% python3 -q
>>> import numpy as np
>>> from numpy import linalg as LA
>>> np.set_printoptions(suppress=True, linewidth=100)
>>> M = np.array([[0.0, -0.5, 0.0, -0.9, -21.0, -0.9, -1.2, -0.7],
...     [-1.3, -1.3, 1.3, -0.2, -14.0, 0.0, 0.1, 0.5],
...     [0.0, -0.1, -0.4, 1.3, -22.0, -3.0, 0.5, -2.5],
...     [0.9, 0.5, -0.8, -1.3, 3.0, 0.0, -1.0, 0.7],
...     [-2.9, -0.5, 0.7, -0.3, -21.0, -1.3, 0.0, -0.8]])
>>> print(M.reshape(-1, 2))
[[  0.   -0.5]
 [  0.   -0.9]
 [-21.   -0.9]
 [ -1.2  -0.7]
 [ -1.3  -1.3]
 [  1.3  -0.2]
 [-14.    0. ]
 [  0.1   0.5]
 [  0.   -0.1]
 [ -0.4   1.3]
 [-22.   -3. ]
 [  0.5  -2.5]
 [  0.9   0.5]
 [ -0.8  -1.3]
 [  3.    0. ]
 [ -1.    0.7]
 [ -2.9  -0.5]
 [  0.7  -0.3]
 [-21.   -1.3]
 [  0.   -0.8]]
>>> print(M.reshape(2, -1))
[[  0.   -0.5   0.   -0.9 -21.   -0.9  -1.2  -0.7  -1.3  -1.3   1.3  -0.2 -14.    0.    0.1   0.5
    0.   -0.1  -0.4   1.3]
 [-22.   -3.    0.5  -2.5   0.9   0.5  -0.8  -1.3   3.    0.   -1.    0.7  -2.9  -0.5   0.7  -0.3
  -21.   -1.3   0.   -0.8]]
>>> T = M.reshape(5, 2, -1)
>>> print(np.swapaxes(T, 1, 2)[1])
[[ -1.3 -14. ]
 [ -1.3   0. ]
 [  1.3   0.1]
 [ -0.2   0.5]]
>>> print(T.shape)
(5, 2, 4)
>>> print(T.transpose(1, 0, 2))
[[[  0.   -0.5   0.   -0.9]
  [ -1.3  -1.3   1.3  -0.2]
  [  0.   -0.1  -0.4   1.3]
  [  0.9   0.5  -0.8  -1.3]
  [ -2.9  -0.5   0.7  -0.3]]

 [[-21.   -0.9  -1.2  -0.7]
  [-14.    0.    0.1   0.5]
  [-22.   -3.    0.5  -2.5]
  [  3.    0.   -1.    0.7]
  [-21.   -1.3   0.   -0.8]]]
>>> print(np.round(np.einsum("ihd,ihd->ih", T, T), 3))
[[  1.06 443.74]
 [  5.11 196.26]
 [  1.86 499.5 ]
 [  3.39  10.49]
 [  9.24 443.33]]
>>> f = np.array([3, 3])
>>> print(np.round(np.cross(M[4, :3], M[3, :3]), 3))
[ 0.05 -1.69 -1.  ]
>>> print(np.round(np.polyval(f, M[4]), 3))
[ -5.7   1.5   5.1   2.1 -60.   -0.9   3.    0.6]
>>> print(np.round(np.convolve(M[4], f), 3))
[ -8.7 -10.2   0.6   1.2 -63.9 -66.9  -3.9  -2.4  -2.4]
>>> print(np.round(np.array([np.convolve(row, f, "same") for row in M]), 3))
[[  0.   -1.5  -1.5  -2.7 -65.7 -65.7  -6.3  -5.7]
 [ -3.9  -7.8   0.    3.3 -42.6 -42.    0.3   1.8]
 [  0.   -0.3  -1.5   2.7 -62.1 -75.   -7.5  -6. ]
 [  2.7   4.2  -0.9  -6.3   5.1   9.   -3.   -0.9]
 [ -8.7 -10.2   0.6   1.2 -63.9 -66.9  -3.9  -2.4]]
>>> arr = np.load("x.npy")
>>> print(arr)
[[-3  0  1  1  0]
 [ 3  2  1  0 -3]
 [-3 -3 -2  1  0]
 [-3 -3  3  0  1]
 [ 3 -3  3  3  3]
 [-3  2  2  1 -1]
 [ 2 -2 -3  1  2]
 [ 0  2  3  2  1]
 [-1  3  3  3  0]
 [ 6  6  4  1 -9]]
>>> Uu, sigma, VT = LA.svd(M)
>>> print(sigma.round(3))
[39.865  3.668  2.947  1.516  0.55 ]
>>> print(np.argmax(sigma[:-1] / (sigma[1:] + 1e-6)) + 1)
1
>>> Y = Uu[:, :1] @ np.diag(sigma[:1]) @ VT[:1]
>>> print(np.round(LA.norm(M - Y, 2), 3), np.round(sigma[1], 3))
3.668 3.668
>>> print(LA.matrix_rank(M, rtol=0.05))
3
>>> mat = np.load("layer19.npy")
>>> print(mat)
[[  1  -2   4  -8]
 [  1  -1   1  -1]
 [  1   0   0   0]
 [  1   1   1   1]
 [  1   2   4   8]
 [  1   3   9  27]
 [  1   4  16  64]
 [  1   5  25 125]
 [  1   6  36 216]
 [  1   7  49 343]
 [  1   8  64 512]]
>>> # column 3 is much longer than the rest
>>> cov = mat.T @ mat
>>> print(np.round(LA.svd(mat, compute_uv=False) ** 2, 3))
[455738.677    281.188     14.739      3.396]
>>> print(LA.matrix_rank(cov))
4
>>> print(cov)
[[    11     33    209   1287]
 [    33    209   1287   8789]
 [   209   1287   8789  61743]
 [  1287   8789  61743 447029]]
>>> print(LA.cond(mat) > 100)
True
>>> print([round(float(x), 3) for x in LA.svd(mat, compute_uv=False)[:3]])
[675.084, 16.769, 3.839]
>>> Y = np.c_[mat[:, :1] @ np.array([[6]]), np.array([1, 3, -2, 3, -2, 0, -2, 3, 0, -1, 0])]
>>> print(Y)
[[ 6  1]
 [ 6  3]
 [ 6 -2]
 [ 6  3]
 [ 6 -2]
 [ 6  0]
 [ 6 -2]
 [ 6  3]
 [ 6  0]
 [ 6 -1]
 [ 6  0]]
>>> print(np.round(LA.norm(Y - mat @ LA.lstsq(mat, Y)[0], axis=0), 3) + 0)
[0.    6.048]
>>> print(LA.matrix_rank(np.c_[mat, Y]))
5
>>> print(np.round(LA.norm(LA.qr(mat)[0].T @ Y, axis=0) ** 2 / ((Y ** 2).sum(axis=0) + 1e-12), 3))
[1.    0.108]
>>> E = np.array([[-7, -5, -8, -8, 4, 3, -9, -6, 7, -4, -3],
...     [-7, -3, -6, 9, 0, -4, -7, -2, 6, -6, 0],
...     [-9, 8, 1, 4, 5, 1, 4, 9, -5, -6, 4],
...     [6, 2, -3, 7, 0, 2, 2, 4, -5, 8, -6],
...     [8, 2, 1, -8, 1, 6, -4, -8, 7, -8, -5]])
>>> E[-1] = E[0] + 4 * E[1]
>>> print(E)
[[ -7  -5  -8  -8   4   3  -9  -6   7  -4  -3]
 [ -7  -3  -6   9   0  -4  -7  -2   6  -6   0]
 [ -9   8   1   4   5   1   4   9  -5  -6   4]
 [  6   2  -3   7   0   2   2   4  -5   8  -6]
 [-35 -17 -32  28   4 -13 -37 -14  31 -28  -3]]
>>> rng = np.random.default_rng(8772)
>>> Y = E + rng.integers(-2, 3, (5, 4)) @ rng.integers(-2, 3, (4, 11))
>>> print(Y)
[[-11  -9  -9  -8  -6   8 -15  -6   4  -4  -1]
 [ -3  -2  -9  12  -1  -2 -12  -5   8  -9   0]
 [ -5   9   4   4  10   0   5   9  -3  -6   4]
 [ 12   5  -1   8   9  -1   3   3  -1   6  -6]
 [-41 -17 -37  28   0 -14 -37 -14  29 -29  -3]]
>>> print(np.round(LA.svd(Y - E, compute_uv=False), 3) + 0)
[20.93  10.288  6.939  1.984  0.   ]
>>> F = np.loadtxt("mat.csv", delimiter=",")
>>> print(F)
[[ 0.558  0.09   0.235  0.881  0.235  0.345 -0.235  0.537]
 [-0.397 -0.291 -0.235  0.119 -0.617  0.    -0.744  0.235]
 [ 0.508  0.129  0.226  0.766  0.319  0.264  0.02   0.38 ]
 [-0.454  0.188 -0.1   -0.976  0.397 -0.493  0.885 -0.821]
 [-0.07  -0.08  -0.05   0.149 -0.188  0.03  -0.291  0.119]
 [-0.647 -0.217 -0.319 -0.837 -0.501 -0.319 -0.217 -0.414]
 [-0.273 -0.414 -0.235  0.808 -0.778  0.235 -0.943  0.664]
 [ 0.397 -0.03   0.129  0.864 -0.05   0.319 -0.523  0.565]
 [ 0.207  0.03   0.08   0.43   0.08   0.119 -0.08   0.197]
 [-0.397  0.291 -0.04  -0.986  0.592 -0.537  0.951 -0.876]
 [ 0.454 -0.129  0.119  0.96  -0.273  0.446 -0.808  0.762]
 [-0.207  0.446  0.09  -0.99   0.804 -0.558  0.986 -0.915]
 [ 0.397 -0.345  0.02   0.992 -0.675  0.578 -0.972  0.909]
 [-0.207 -0.207 -0.139  0.31  -0.462  0.06  -0.641  0.273]
 [ 0.336 -0.31   0.01   0.983 -0.623  0.515 -0.953  0.867]
 [-0.336 -0.3   -0.217  0.345 -0.629  0.06  -0.793  0.345]
 [ 0.604 -0.245  0.149  0.996 -0.501  0.635 -0.956  0.922]
 [-0.397 -0.207 -0.207 -0.264 -0.47  -0.09  -0.493  0.   ]
 [-0.07   0.245  0.06  -0.856  0.523 -0.291  0.845 -0.641]
 [-0.454  0.129 -0.119 -0.96   0.273 -0.446  0.808 -0.762]
 [-0.336 -0.38  -0.245  0.635 -0.74   0.149 -0.905  0.537]
 [-0.558  0.617  0.03  -1.     0.929 -0.824  0.999 -0.992]
 [ 0.    -0.149 -0.05   0.572 -0.336  0.149 -0.604  0.38 ]
 [-0.686 -0.149 -0.319 -0.937 -0.371 -0.422  0.178 -0.617]
 [-0.207  0.09  -0.04  -0.753  0.197 -0.235  0.565 -0.478]
 [-0.721 -0.197 -0.354 -0.934 -0.47  -0.422  0.02  -0.592]
 [ 0.139  0.04   0.06   0.217  0.1    0.06   0.04   0.08 ]
 [ 0.647 -0.08   0.226  0.987 -0.149  0.558 -0.827  0.845]]
>>> Y = F / np.sqrt((F ** 2).mean(axis=1, keepdims=True))
>>> print(LA.matrix_rank(Y) == LA.matrix_rank(F))
True
>>> print(LA.matrix_rank(F - F.mean(axis=1, keepdims=True)))
7
>>> Xc = F - F.mean(axis=0)
>>> Uu, sigma, VT = LA.svd(Xc, full_matrices=False)
>>> print(LA.matrix_rank(Xc))
8
>>> print(np.abs(Uu[:, 0]).argmax())
21
>>> print(np.round(VT[0] * np.sign(VT[0, np.abs(VT[0]).argmax()]), 3))
[ 0.218 -0.139  0.032  0.574 -0.256  0.284 -0.486  0.469]
>>> print(np.abs(VT[0]).argmax())
3
>>> print(sigma.round(3))
[7.029 3.056 0.792 0.487 0.159 0.095 0.029 0.011]
>>> print((np.sign(Uu[:, 0]) == np.sign(Uu[0, 0])).astype(int))
[1 1 1 0 1 0 1 1 1 0 1 0 1 1 1 1 1 0 0 0 1 0 1 0 0 0 1 1]
>>> print(np.round(np.abs(VT[-1]), 3))
[0.069 0.544 0.555 0.029 0.012 0.584 0.052 0.218]
>>> Xc = F - F.mean(axis=0)
>>> evecs = LA.svd(Xc)[2][:2]
>>> Y = Xc - Xc @ evecs.T @ evecs
>>> print(LA.norm(Y, axis=1).round(6).argmax())
21
>>> print(np.round(np.cov(Xc @ evecs.T, rowvar=False), 3) + 0)
[[1.83  0.   ]
 [0.    0.346]]
>>> print(np.round(np.diag(evecs.T @ evecs), 3))
[0.3   0.097 0.081 0.422 0.405 0.097 0.371 0.227]
>>> vec = np.array([2, -3, 0, 0, 1, 3, 1, 3])
>>> h1 = np.maximum(F @ vec, 0)
>>> print(np.round(F.T @ h1, 3))
[ 15.362  -5.592   3.754  33.379 -10.698  16.285 -25.985  26.547]
>>> print(np.flatnonzero(h1 > 1e-9))
[ 0  2  4  6  7  8 10 12 13 14 15 16 20 22 26 27]
>>> Z = F[[23, 17]].astype(float)
>>> for _ in range(4):
...     labels = LA.norm(F[:, None] - Z, axis=-1).argmin(axis=1)
...     Z = np.array([F[labels == j].mean(axis=0) for j in range(2)])
... 
>>> print(labels)
[1 1 1 0 1 0 1 1 1 0 1 0 1 1 1 1 1 1 0 0 1 0 1 0 0 0 1 1]
>>> print(np.abs(Z[1] - Z[0]).argmax())
3
>>> X = np.load("a.npy")
>>> print(X)
[[ -3  -3  -3  -3  -3  -3  -3  -3]
 [ -3  -6  -6  -6  -6  -6  -6  -6]
 [ -3  -6  -9  -9  -9  -9  -9  -9]
 [ -3  -6  -9 -12 -12 -12 -12 -12]
 [ -3  -6  -9 -12 -15 -15 -15 -15]
 [ -3  -6  -9 -12 -15 -18 -18 -18]
 [ -3  -6  -9 -12 -15 -18 -21 -21]
 [ -3  -6  -9 -12 -15 -18 -21 -24]]
>>> ev, evecs = LA.eigh(X)
>>> print(np.round(LA.eigvalsh(X + 4 * np.eye(8)), 3))
[-84.096  -6.014   0.225   1.935   2.627   2.962   3.137   3.224]
>>> print(np.round(LA.eigvalsh(X @ X), 3))
[   0.602    0.744    1.076    1.886    4.265   14.25   100.29  7760.886]
>>> print(np.round(LA.svd(X, compute_uv=False), 3))
[88.096 10.014  3.775  2.065  1.373  1.038  0.863  0.776]
>>> print(np.round(evecs @ np.diag(ev) @ evecs.T, 3))
[[ -3.  -3.  -3.  -3.  -3.  -3.  -3.  -3.]
 [ -3.  -6.  -6.  -6.  -6.  -6.  -6.  -6.]
 [ -3.  -6.  -9.  -9.  -9.  -9.  -9.  -9.]
 [ -3.  -6.  -9. -12. -12. -12. -12. -12.]
 [ -3.  -6.  -9. -12. -15. -15. -15. -15.]
 [ -3.  -6.  -9. -12. -15. -18. -18. -18.]
 [ -3.  -6.  -9. -12. -15. -18. -21. -21.]
 [ -3.  -6.  -9. -12. -15. -18. -21. -24.]]
>>> print(np.round(ev.sum(), 3), np.trace(X))
-108.0 -108
>>> print(ev.round(3))
[-88.096 -10.014  -3.775  -2.065  -1.373  -1.038  -0.863  -0.776]
>>> print(np.round(evecs.T @ X @ evecs, 3) + 0)
[[-88.096   0.      0.      0.      0.      0.      0.      0.   ]
 [  0.    -10.014   0.      0.      0.      0.      0.      0.   ]
 [  0.      0.     -3.775   0.      0.      0.      0.      0.   ]
 [  0.      0.      0.     -2.065   0.      0.      0.      0.   ]
 [  0.      0.      0.      0.     -1.373   0.      0.      0.   ]
 [  0.      0.      0.      0.      0.     -1.038   0.      0.   ]
 [  0.      0.      0.      0.      0.      0.     -0.863   0.   ]
 [  0.      0.      0.      0.      0.      0.      0.     -0.776]]
>>> J = np.loadtxt("sample0.csv", delimiter=",")
>>> print(J)
[[-2. -3. -1.  3. -1.  0. -3. -3.  2.]
 [ 2. -2. -3. -1.  3. -1.  0. -3. -3.]
 [-3.  2. -2. -3. -1.  3. -1.  0. -3.]
 [-3. -3.  2. -2. -3. -1.  3. -1.  0.]
 [ 0. -3. -3.  2. -2. -3. -1.  3. -1.]
 [-1.  0. -3. -3.  2. -2. -3. -1.  3.]
 [ 3. -1.  0. -3. -3.  2. -2. -3. -1.]
 [-1.  3. -1.  0. -3. -3.  2. -2. -3.]
 [-3. -1.  3. -1.  0. -3. -3.  2. -2.]]
>>> labels = rng.permutation(9)
>>> print(labels)
[4 7 1 0 3 6 8 5 2]
>>> Y = J[labels][:, labels]
>>> print(Y)
[[-2.  3. -3.  0.  2. -1. -1. -3. -3.]
 [-3. -2.  3. -1.  0.  2. -3. -3. -1.]
 [ 3. -3. -2.  2. -1.  0. -3. -1. -3.]
 [-1. -3. -3. -2.  3. -3.  2.  0. -1.]
 [-3. -1. -3. -3. -2.  3.  0. -1.  2.]
 [-3. -3. -1.  3. -3. -2. -1.  2.  0.]
 [ 0.  2. -1. -3. -1. -3. -2. -3.  3.]
 [ 2. -1.  0. -1. -3. -3.  3. -2. -3.]
 [-1.  0.  2. -3. -3. -1. -3.  3. -2.]]
>>> print(np.round(np.sort(np.abs(LA.eigvals(Y))), 3))
[4.403 4.403 5.35  5.35  7.    7.    8.    8.831 8.831]
>>> print(np.allclose(Y, J))
False
>>> print(np.trace(Y))
-18.0
>>> print(np.diag(Y))
[-2. -2. -2. -2. -2. -2. -2. -2. -2.]
